$ python -q
>>> import numpy as np
>>> np.set_printoptions(precision=2, suppress=True, linewidth=100, legacy="1.25")
>>> feats = np.load("w.npy")
>>> print(feats)
[[-1.8  -4.54 -6.05 -6.29]
 [-4.52 -3.19  1.95  8.1 ]
 [ 5.57  6.05  5.68 -0.37]
 [-7.72 -5.51 -1.57  2.74]
 [ 2.84 -5.26  5.02 -6.25]
 [ 3.45 -0.61 -3.72 -8.6 ]
 [ 7.06  6.8  -1.95  0.24]
 [-2.73  6.38  2.22  6.86]
 [-3.91 -7.44 -1.23  5.27]
 [-6.39 -3.24  2.64  6.45]
 [-9.94 -0.38 -0.63 -0.78]
 [-1.29  9.6   1.65  1.85]
 [ 8.23  5.42 -0.92 -1.45]
 [ 4.34  5.61  3.03  6.37]
 [ 5.04  4.99 -0.37  7.04]
 [ 0.6  -7.75  2.35 -5.83]
 [-2.08 -8.6  -3.12  3.46]
 [-6.52 -5.66 -4.99  0.74]
 [-1.88 -4.02  8.87  1.3 ]
 [-6.55 -4.88 -3.99 -4.17]
 [-4.41 -0.22  8.72 -2.1 ]
 [ 9.45 -3.26 -0.07  0.23]]
>>> print(np.linalg.norm(feats, axis=1))
[10.   10.   10.   10.   10.   10.   10.   10.01 10.   10.   10.   10.   10.   10.   10.   10.
 10.   10.   10.   10.   10.   10.  ]
>>> print(round(np.linalg.norm(feats, 2), 2))
31.44
>>> print(np.round(feats[15] @ feats[11], 2))
-82.08
>>> print(round(np.linalg.norm(feats, 1), 2), np.round(np.linalg.norm(feats, np.inf), 2))
109.41 19.59
>>> cov = np.cov(feats, rowvar=False)
>>> print(np.median(feats, axis=0))
[-1.84 -3.21 -0.22  0.49]
>>> print(np.polyfit(feats[:, 1], feats[:, 2], 1))
[0.15 0.75]
>>> print(np.linalg.eigvalsh(cov)[::-1])
[46.23 29.21 14.86 12.37]
>>> print(feats.std(axis=0))
[5.45 5.46 3.97 4.76]
>>> r0 = np.array([1, 1])
>>> print(np.cross(feats[3, :3], feats[18, :3]))
[-55.19  71.43  20.68]
>>> vec = np.array([6, 8, 5, 0])
>>> y = feats @ vec
>>> beta, lr = np.zeros(4), 1 / np.linalg.norm(feats, 2) ** 2
>>> for i in range(12):
...     beta -= lr * feats.T @ (feats @ beta - y)
...     if i % 2 == 0: print(i, round(np.linalg.norm(feats @ beta - y), 2))
... 
0 44.53
2 20.71
4 9.93
6 4.82
8 2.37
10 1.18
>>> print(beta)
[6.02 7.98 4.97 0.03]
>>> print(round(float(np.linalg.cond(feats)), 2))
1.93
>>> M = np.array([[0.4, -1.0, 0.3, 0.8, -0.8, 0.3],
...     [3.2, -2.0, -1.3, 0.4, -0.7, -0.8],
...     [0.1, -1.0, 0.6, -2.0, -0.3, -0.4],
...     [-0.3, 0.0, -0.9, 0.4, -0.9, -1.9],
...     [-0.8, 0.2, 0.8, -0.7, -0.2, 0.5],
...     [0.5, 0.5, 0.4, -0.1, 1.7, 1.3],
...     [-0.2, -0.1, 0.2, 0.8, -0.8, -0.4],
...     [0.1, -0.99, 0.57, -2.0, -0.33, -0.36]])
>>> proj = M @ np.linalg.solve(M.T @ M, M.T)
>>> print(np.allclose(proj @ proj, proj))
True
>>> other = np.c_[M[:, :3] @ np.array([[5, -7, -3], [-1, 3, 6], [7, -2, 1]]), np.array([0, 2, -2, 0, 1, 1, -1, -2])]
>>> print(other.round(2) + 0)
[[  5.1   -6.4   -6.9    0.  ]
 [  8.9  -25.8  -22.9    2.  ]
 [  5.7   -4.9   -5.7   -2.  ]
 [ -7.8    3.9    0.     0.  ]
 [  1.4    4.6    4.4    1.  ]
 [  4.8   -2.8    1.9    1.  ]
 [  0.5    0.7    0.2   -1.  ]
 [  5.48  -4.81  -5.67  -2.  ]]
>>> print(np.round(np.linalg.lstsq(M, other[:, 0])[0], 2) + 0)
[ 5. -1.  7.  0.  0.  0.]
>>> print(np.linalg.norm(np.linalg.qr(M)[0].T @ other, axis=0) ** 2 / ((other ** 2).sum(axis=0) + 1e-12))
[1.   1.   1.   0.77]
>>> print(np.round(np.linalg.norm(other - M @ np.linalg.lstsq(M, other)[0], axis=0), 2) + 0)
[0.   0.   0.   1.87]
>>> print(np.linalg.matrix_rank(other))
4
>>> print(np.linalg.matrix_rank(np.c_[M, other]))
7
>>> vec = np.array([-2, -1, 0, 1, 1, 0])
>>> print(np.round(M @ np.ones(6), 2) + 0)
[ 0.   -1.2  -3.   -3.6  -0.2   4.3  -0.5  -3.01]
>>> print(np.sign((M @ vec).round(6)))
[ 1. -1. -1.  1.  1.  1.  1. -1.]
>>> print(np.linalg.norm(M @ vec) <= np.linalg.norm(M, 2) * np.linalg.norm(vec) + 1e-9)
True
>>> print(np.einsum("ij,j->i", M, vec))
[ 0.2  -4.7  -1.5   0.1   0.5   0.1   0.5  -1.54]
>>> print((M @ vec).argmax())
4
>>> print((M * vec).sum(axis=1))
[ 0.2  -4.7  -1.5   0.1   0.5   0.1   0.5  -1.54]
>>> rng = np.random.default_rng(585)
>>> other = M + rng.integers(-2, 3, (8, 4)) @ rng.integers(-2, 3, (4, 6))
>>> print(other)
[[  8.4   -2.    -2.7    2.8    1.2   -0.7 ]
 [  5.2    4.     3.7   -0.6    1.3    3.2 ]
 [ -5.9    4.     5.6   -2.    -2.3    4.6 ]
 [ -8.3   -4.   -10.9    0.4    7.1  -11.9 ]
 [ -2.8    0.2    2.8   -1.7   -2.2    1.5 ]
 [ -1.5    2.5    6.4   -2.1   -2.3    5.3 ]
 [ -8.2    2.9    2.2   -1.2    1.2   -0.4 ]
 [  0.1    8.01  11.57  -4.    -2.33   8.64]]
>>> print(other - M)
[[  8.  -1.  -3.   2.   2.  -1.]
 [  2.   6.   5.  -1.   2.   4.]
 [ -6.   5.   5.   0.  -2.   5.]
 [ -8.  -4. -10.   0.   8. -10.]
 [ -2.   0.   2.  -1.  -2.   1.]
 [ -2.   2.   6.  -2.  -4.   4.]
 [ -8.   3.   2.  -2.   2.   0.]
 [  0.   9.  11.  -2.  -2.   9.]]
>>> print(np.abs(other - M).sum(axis=1))
[17. 20. 23. 40.  8. 20. 17. 33.]
>>> labels = rng.permutation(6)
>>> other = M[:, labels] * rng.choice([-1, 1], 6)
>>> print(other)
[[ 0.3  -0.4  -1.   -0.8   0.8  -0.3 ]
 [-1.3  -3.2  -2.   -0.4   0.7   0.8 ]
 [ 0.6  -0.1  -1.    2.    0.3   0.4 ]
 [-0.9   0.3   0.   -0.4   0.9   1.9 ]
 [ 0.8   0.8   0.2   0.7   0.2  -0.5 ]
 [ 0.4  -0.5   0.5   0.1  -1.7  -1.3 ]
 [ 0.2   0.2  -0.1  -0.8   0.8   0.4 ]
 [ 0.57 -0.1  -0.99  2.    0.33  0.36]]
>>> Uu, _, VT = np.linalg.svd(M.T @ other)
>>> print(np.round(Uu @ VT, 2) + 0)
[[ 0. -1.  0.  0.  0.  0.]
 [ 0.  0.  1.  0.  0.  0.]
 [ 1.  0.  0.  0.  0.  0.]
 [ 0.  0.  0. -1.  0.  0.]
 [ 0.  0.  0.  0. -1.  0.]
 [ 0.  0.  0.  0.  0. -1.]]
>>> other = np.array([[-0.3], [0.5], [0.7]])
>>> C = np.array([[-1.7, 0.1, -0.5, -0.4, -0.4]])
>>> X = other @ C
>>> print(X)
[[ 0.51 -0.03  0.15  0.12  0.12]
 [-0.85  0.05 -0.25 -0.2  -0.2 ]
 [-1.19  0.07 -0.35 -0.28 -0.28]]
>>> Uu, sigma, VT = np.linalg.svd(X)
>>> print(np.argmax(sigma[:-1] / (sigma[1:] + 1e-6)) + 1)
1
>>> print(sigma.round(2) + 0)
[1.7 0.  0. ]
>>> other = Uu[:, :1] @ np.diag(sigma[:1]) @ VT[:1]
>>> print(np.linalg.matrix_rank(X, rtol=0.05))
1
>>> print(np.linalg.matrix_rank(other))
1
>>> vec = np.array([2, 0, 2, 0, 0])
>>> print(X @ np.eye(5)[2])
[ 0.15 -0.25 -0.35]
>>> print(X @ (2 * vec))
[ 2.64 -4.4  -6.16]
>>> print(np.sign((X @ vec).round(6)))
[ 1. -1. -1.]
>>> def softmax(z):
...     e = np.exp(z - z.max(axis=-1, keepdims=True))
...     return e / e.sum(axis=-1, keepdims=True)
... 
>>> print(softmax(X).sum(axis=1))
[1. 1. 1.]
>>> print(np.round(softmax(10 * X[2]), 2) + 0)
[0.   0.93 0.01 0.03 0.03]
>>> att = X @ X.T / np.sqrt(5)
>>> print(softmax(att).round(6).argmax(axis=1))
[0 2 2]
>>> print(softmax(att))
[[0.43 0.3  0.27]
 [0.2  0.37 0.43]
 [0.16 0.38 0.47]]
>>> Uu, sigma, VT = np.linalg.svd(X)
>>> vecs = VT[:(sigma > 1e-8).sum()]
>>> vec = X[2] + -2 * X[1] + rng.integers(2) * np.eye(5)[0]
>>> print(vec)
[ 0.51 -0.03  0.15  0.12  0.12]
>>> print(np.round(vecs.T @ vecs, 2) + 0)
[[ 0.83 -0.05  0.24  0.2   0.2 ]
 [-0.05  0.   -0.01 -0.01 -0.01]
 [ 0.24 -0.01  0.07  0.06  0.06]
 [ 0.2  -0.01  0.06  0.05  0.05]
 [ 0.2  -0.01  0.06  0.05  0.05]]
>>> print(np.linalg.matrix_rank(np.vstack([X, vec])))
1
